In [1]: import numpy as np

In [2]: from numpy import linalg as LA

In [3]: np.set_printoptions(precision=1, suppress=True, linewidth=120, legacy="1.25")

In [4]: tidy = lambda a: np.round(a, 1) + 0

In [5]: F = np.load("arr.npy")

In [6]: print(F)
[[ 60   1   2   0]
 [  2  81   0   0]
 [  2   2  62   0]
 [  0   1   0 101]]

In [7]: r0 = np.array([-1, 1, 3, -5])

In [8]: B = F + np.outer(r0, np.eye(4)[3])

In [9]: print(LA.matrix_rank(B - F))
1

In [10]: print(LA.matrix_rank(LA.inv(B) - LA.inv(F), tol=1e-8))
1

In [11]: print(tidy(LA.det(B) / LA.det(F)), tidy(1 + LA.solve(F, r0)[3]))
1.0 1.0

In [12]: rng = np.random.default_rng(610)

In [13]: idx = rng.permutation(4)

In [14]: print(idx)
[3 2 0 1]

In [15]: B = F[idx][:, idx]

In [16]: print(B)
[[101   0   0   1]
 [  0  62   2   2]
 [  0   2  60   1]
 [  0   0   2  81]]

In [17]: print(np.allclose(B, F))
False

In [18]: print(np.trace(B))
304

In [19]: print(tidy(np.sort(np.abs(LA.eigvals(B)))))
[ 58.8  63.1  81.1 101. ]

In [20]: K = np.loadtxt("a.csv", delimiter=",")

In [21]: print(tidy(K))
[[ 1.2  0.2  0.1  0.2 -0.3 -0.5 -0.2 -0.1]
 [ 0.2  2.2  0.1  0.   0.7 -0.5 -0.8 -0.2]
 [ 0.1  0.1  2.4 -0.3 -0.5  0.1 -0.3 -0.7]
 [ 0.2  0.  -0.3  0.7  0.4  0.  -0.4  0.3]
 [-0.3  0.7 -0.5  0.4  1.6  0.5  0.2 -0.1]
 [-0.5 -0.5  0.1  0.   0.5  0.5  0.4 -0.1]
 [-0.2 -0.8 -0.3 -0.4  0.2  0.4  0.8 -0.2]
 [-0.1 -0.2 -0.7  0.3 -0.1 -0.1 -0.2  0.4]]

In [22]: # equal to its transpose

In [23]: vals, evecs = LA.eig(F)

In [24]: print(tidy(np.sort(LA.eigvals(F.T))))
[ 58.8  63.1  81.1 101. ]

In [25]: print(tidy(vals))
[101.   81.1  63.1  58.8]

In [26]: rk = LA.matrix_rank(K)

In [27]: print(rk)
5

In [28]: ns = LA.svd(K)[2][rk:].T

In [29]: print(LA.matrix_rank(K.T @ K), LA.matrix_rank(K @ K.T))
5 5

In [30]: print(tidy(ns @ ns.T))
[[ 0.1  0.   0.  -0.1  0.   0.2 -0.1  0.2]
 [ 0.   0.2  0.   0.2 -0.2  0.2  0.2  0.1]
 [ 0.   0.   0.1  0.   0.1 -0.1  0.1  0.2]
 [-0.1  0.2  0.   0.4 -0.2 -0.1  0.3 -0.2]
 [ 0.  -0.2  0.1 -0.2  0.2 -0.2 -0.1  0.1]
 [ 0.2  0.2 -0.1 -0.1 -0.2  0.8 -0.1  0. ]
 [-0.1  0.2  0.1  0.3 -0.1 -0.1  0.5  0.2]
 [ 0.2  0.1  0.2 -0.2  0.1  0.   0.2  0.7]]

In [31]: w1 = np.array([[3, -3, -1],
    ...:     [-3, -2, -2],
    ...:     [-2, 0, -3],
    ...:     [0, 2, -2],
    ...:     [1, -2, -1],
    ...:     [-1, 3, 2],
    ...:     [1, 0, 1],
    ...:     [0, 3, 1]])

In [32]: coef = np.array([3, 1, 4])

In [33]: H = np.maximum(K @ w1 + coef, 0)

In [34]: print(tidy((H > 0).mean(axis=0)))
[0.8 0.5 0.8]

In [35]: print(LA.matrix_rank(H))
3

In [36]: print(tidy(H))
[[5.9 0.  0.8]
 [0.  0.  0. ]
 [0.  0.  0. ]
 [4.  1.9 2.7]
 [2.3 0.  3. ]
 [3.  4.  6.1]
 [6.1 2.6 8.6]
 [4.3 3.6 6.2]]

In [37]: C = np.array([[1, 2], [0, 0], [-3, -3]])

In [38]: print(w1 @ C)
[[ 6  9]
 [ 3  0]
 [ 7  5]
 [ 6  6]
 [ 4  5]
 [-7 -8]
 [-2 -1]
 [-3 -3]]

In [39]: print((H @ C).round(6).argmax(axis=1))
[1 0 0 1 1 1 1 1]

In [40]: print(tidy(H @ C))
[[  3.5   9.5]
 [  0.    0. ]
 [  0.    0. ]
 [ -4.1  -0.2]
 [ -6.8  -4.5]
 [-15.4 -12.4]
 [-19.8 -13.7]
 [-14.4 -10.1]]

In [41]: proj = H @ LA.solve(H.T @ H, H.T)

In [42]: print(tidy(proj))
[[ 0.8  0.   0.   0.3  0.  -0.2  0.   0. ]
 [ 0.   0.   0.   0.   0.   0.   0.   0. ]
 [ 0.   0.   0.   0.   0.   0.   0.   0. ]
 [ 0.3  0.   0.   0.3 -0.1  0.2  0.   0.2]
 [ 0.   0.   0.  -0.1  0.4 -0.2  0.4 -0.1]
 [-0.2  0.   0.   0.2 -0.2  0.5  0.1  0.4]
 [ 0.   0.   0.   0.   0.4  0.1  0.7  0.2]
 [ 0.   0.   0.   0.2 -0.1  0.4  0.2  0.3]]

In [43]: print(tidy(LA.eigvalsh(proj)))
[0. 0. 0. 0. 0. 1. 1. 1.]

In [44]: print(tidy(np.trace(proj)))
3.0

In [45]: arr = np.load("x.npy")

In [46]: print(arr)
[[ -5   4  -1   5   2  -2   2]
 [  4   2   3  -5  -1  -2   2]
 [  2  -2   4  -1  -4  -4  -5]
 [  3  -2   1   3   3  -1   2]
 [  4  -4  -4  -3  -2   5  -5]
 [ 11  12  11 -15  -2 -10  10]]

In [47]: # null space of dimension 2

In [48]: Uu, s, Vh = LA.svd(arr)

In [49]: print(tidy(s))
[29.9 13.6  8.   6.1  2.2  0. ]

In [50]: B = Uu[:, :5] @ np.diag(s[:5]) @ Vh[:5]

In [51]: print(tidy(np.abs(arr - B).max()))
0.0

In [52]: rk = LA.matrix_rank(arr)

In [53]: print(rk)
5

In [54]: ns = LA.svd(arr)[2][rk:].T

In [55]: print([int(LA.matrix_rank(arr[:i])) for i in range(1, len(arr) + 1)])
[1, 2, 3, 4, 5, 5]

In [56]: print([int(LA.matrix_rank(np.delete(arr, i, axis=0))) for i in range(6)])
[5, 5, 4, 4, 4, 5]

In [57]: data = np.load("mat.npy")

In [58]: print(data)
[[2 0 0]
 [0 2 0]
 [0 0 1]]

In [59]: # triangular: eigenvalues sit on the diagonal

In [60]: print(tidy(LA.norm(data, axis=0)))
[2. 2. 1.]

In [61]: print(data @ data.T)
[[4 0 0]
 [0 4 0]
 [0 0 1]]

In [62]: print(data[:, 0] @ data[:, 1])
0

In [63]: print(LA.matrix_rank(F))
4

In [64]: print(tidy(LA.norm(F)))
155.6

In [65]: print(F.shape)
(4, 4)

In [66]: print(np.abs(F).max())
101

In [67]: print(tidy(LA.norm(data, 1)), tidy(LA.norm(data, np.inf)))
2.0 2.0

In [68]: print(tidy(LA.norm(data, "nuc")))
5.0

In [69]: print(tidy(LA.norm(data[2], 1)), tidy(LA.norm(data[2], np.inf)))
1.0 1.0

In [70]: LA.norm(data, axis=2)
AxisError: axis 2 is out of bounds for array of dimension 2


In [71]: print(tidy(LA.norm(data, 2)))
2.0

In [72]: A = np.loadtxt("sample3.csv", delimiter=",")

In [73]: print(A)
[[ 0.  0.  0.  0.  7.  9.  5.  8. -2.]
 [ 0.  0.  0.  0. -4.  4.  0.  0. -2.]
 [ 0.  0.  0.  0. -7.  1.  6.  6.  7.]
 [ 0.  0.  0.  0. -4. -5.  5.  6.  1.]
 [ 7. -4. -7. -4.  0.  0.  0.  0.  0.]
 [ 9.  4.  1. -5.  0.  0.  0.  0.  0.]
 [ 5.  0.  6.  5.  0.  0.  0.  0.  0.]
 [ 8.  0.  6.  6.  0.  0.  0.  0.  0.]
 [-2. -2.  7.  1.  0.  0.  0.  0.  0.]]

In [74]: # equal to its transpose

In [75]: Uu, s, Vh = LA.svd(A)

In [76]: print(np.argmax(s[:-1] / (s[1:] + 1e-6)) + 1)
8

In [77]: B = Uu[:, :8] @ np.diag(s[:8]) @ Vh[:8]

In [78]: print(LA.matrix_rank(B))
8

In [79]: print(LA.matrix_rank(A, rtol=0.05))
8

In [80]: rk = LA.matrix_rank(A)

In [81]: print(rk)
8

In [82]: ns = LA.svd(A)[2][rk:].T

In [83]: print(np.allclose(A @ ns, 0))
True

In [84]: print([int(LA.matrix_rank(np.delete(A, i, axis=0))) for i in range(9)])
[7, 7, 7, 7, 8, 8, 8, 8, 8]

In [85]: print(tidy(ns @ ns.T))
[[ 0.   0.   0.   0.   0.   0.   0.   0.   0. ]
 [ 0.   0.   0.   0.   0.   0.   0.   0.   0. ]
 [ 0.   0.   0.   0.   0.   0.   0.   0.   0. ]
 [ 0.   0.   0.   0.   0.   0.   0.   0.   0. ]
 [ 0.   0.   0.   0.   0.   0.   0.1  0.   0. ]
 [ 0.   0.   0.   0.   0.   0.   0.   0.   0. ]
 [ 0.   0.   0.   0.   0.1  0.   0.6 -0.5 -0.1]
 [ 0.   0.   0.   0.   0.   0.  -0.5  0.4  0.1]
 [ 0.   0.   0.   0.   0.   0.  -0.1  0.1  0. ]]

In [86]: print(np.all(LA.eigvalsh(A) > 0))
False

In [87]: Uu, s, Vh = LA.svd(A)

In [88]: evecs = Vh[:(s > 1e-8).sum()]

In [89]: vec = A[1] + -2 * A[3] + rng.integers(2) * np.eye(9)[7]

In [90]: print(vec)
[  0.   0.   0.   0.   4.  14. -10. -12.  -4.]

In [91]: print(tidy(evecs.T @ evecs))
[[ 1.   0.   0.   0.   0.   0.   0.   0.   0. ]
 [ 0.   1.   0.   0.   0.   0.   0.   0.   0. ]
 [ 0.   0.   1.   0.   0.   0.   0.   0.   0. ]
 [ 0.   0.   0.   1.   0.   0.   0.   0.   0. ]
 [ 0.   0.   0.   0.   1.   0.  -0.1  0.   0. ]
 [ 0.   0.   0.   0.   0.   1.   0.   0.   0. ]
 [ 0.   0.   0.   0.  -0.1  0.   0.4  0.5  0.1]
 [ 0.   0.   0.   0.   0.   0.   0.5  0.6 -0.1]
 [ 0.   0.   0.   0.   0.   0.   0.1 -0.1  1. ]]

In [92]: print(LA.matrix_rank(np.vstack([A, vec])))
8

In [93]: m1 = np.load("case16.npy")

In [94]: print(tidy(m1))
[[ 11.9   0.   11.9  -4.6   6.   -7.7]
 [  7.1   0.   -3.8   7.  -16.2   4.8]
 [-16.2   0.   -6.7  -2.3   9.1   2.3]
 [-15.6   0.   -5.3  -3.2  10.8   1.3]
 [ 12.9   0.    1.5   5.2 -14.2   1.4]
 [ 14.4   0.    3.4   4.3 -12.8   0.2]
 [ 16.1   0.   10.2  -0.9  -2.5  -5.4]
 [ -8.1   0.  -11.4   6.1 -10.1   8.1]
 [ 11.6   0.   11.9  -4.7   6.5  -7.8]
 [ 16.2   0.   10.   -0.7  -3.   -5.2]
 [  6.3   0.   -4.4   7.1 -16.3   5.1]
 [-16.5   0.   -8.3  -1.    6.7   3.6]
 [ -9.6   0.    1.7  -6.5  15.8  -3.5]
 [ -0.8   0.    7.8  -7.4  15.3  -6.9]
 [-14.8   0.   -4.   -4.   12.2   0.3]
 [  5.    0.   10.4  -6.8  12.5  -7.9]
 [  5.8   0.   10.7  -6.7  12.   -8. ]
 [ -0.9   0.   -8.7   7.3 -14.7   7.3]
 [  8.    0.   11.3  -6.1  10.3  -8.1]
 [ 11.9   0.   11.9  -4.6   6.1  -7.7]
 [  5.7   0.   -4.8   7.2 -16.3   5.3]
 [-14.8   0.  -11.3   2.6  -1.2   6.6]
 [ 11.1   0.   -0.4   6.  -15.3   2.7]
 [ -1.4   0.    7.5  -7.4  15.5  -6.8]
 [ 16.3   0.    7.1   2.   -8.5  -2.6]
 [-16.2   0.  -10.    0.7   3.1   5.1]
 [  6.1   0.   10.8  -6.6  11.8  -8. ]
 [ 15.4   0.    4.9   3.4 -11.3  -0.9]
 [  8.    0.   -3.    6.8 -16.1   4.3]
 [-14.2   0.   -3.1  -4.4  13.   -0.3]
 [ -6.2   0.    4.4  -7.1  16.3  -5.1]
 [-13.8   0.  -11.7   3.4  -3.1   7.1]
 [-13.    0.  -11.8   4.   -4.5   7.4]
 [-14.5   0.  -11.5   2.9  -1.9   6.8]]

In [95]: # rows and columns are dependent

In [96]: print(np.unique(m1.round(6), axis=0).shape)
(34, 6)

In [97]: print(tidy(np.trace(LA.pinv(m1) @ m1)))
2.0

In [98]: print(np.abs(np.diag(LA.qr(m1)[1])) > 1e-9)
[ True False  True False False False]

In [99]: print(LA.lstsq(m1[:-1].T, m1[-1])[2])
2

In [100]: print(np.allclose(m1[:-1].T @ LA.lstsq(m1[:-1].T, m1[-1])[0], m1[-1]))
True

In [101]: print(LA.matrix_rank(m1, rtol=0.1))
2

In [102]: print(LA.cond(m1) > 100)
True

In [103]: print(np.argsort(-LA.norm(m1, axis=0).round(6), kind="stable")[:3])
[0 4 2]

In [104]: Uu, s, Vh = LA.svd(m1)

In [105]: print(tidy(s))
[83.2 81.7  0.   0.   0.   0. ]

In [106]: print(np.argmax(s[:-1] / (s[1:] + 1e-6)) + 1)
2

In [107]: B = Uu[:, :2] @ np.diag(s[:2]) @ Vh[:2]

In [108]: print(tidy(LA.norm(m1 - B, 2)), tidy(s[2]))
0.0 0.0

In [109]: print(LA.matrix_rank(m1, rtol=0.05))
2

In [110]: print(tidy(LA.norm(m1 - B) / LA.norm(m1)))
0.0

In [111]: print(LA.matrix_rank(B))
2

In [112]: print(tidy(np.abs(m1 - B).max()))
0.0

In [113]: B = m1 / LA.norm(m1, axis=1, keepdims=True)

In [114]: G = B @ B.T

In [115]: print((G - 2 * np.eye(34)).round(6).argmax(axis=1))
[19 10  3 14  5 27  9 32 19  6 20  2 30 23 29 16 26 20 26  0 10 33  4 13 27 11 16  5  1 14 12 33 31 21]

In [116]: print(tidy(G[6]))
[ 0.9  0.2 -0.9 -0.8  0.6  0.7  1.  -0.7  0.8  1.   0.2 -1.  -0.4  0.2 -0.8  0.5  0.6 -0.3  0.7  0.9  0.1 -1.   0.5
  0.1  0.9 -1.   0.6  0.8  0.3 -0.7 -0.2 -0.9 -0.9 -1. ]
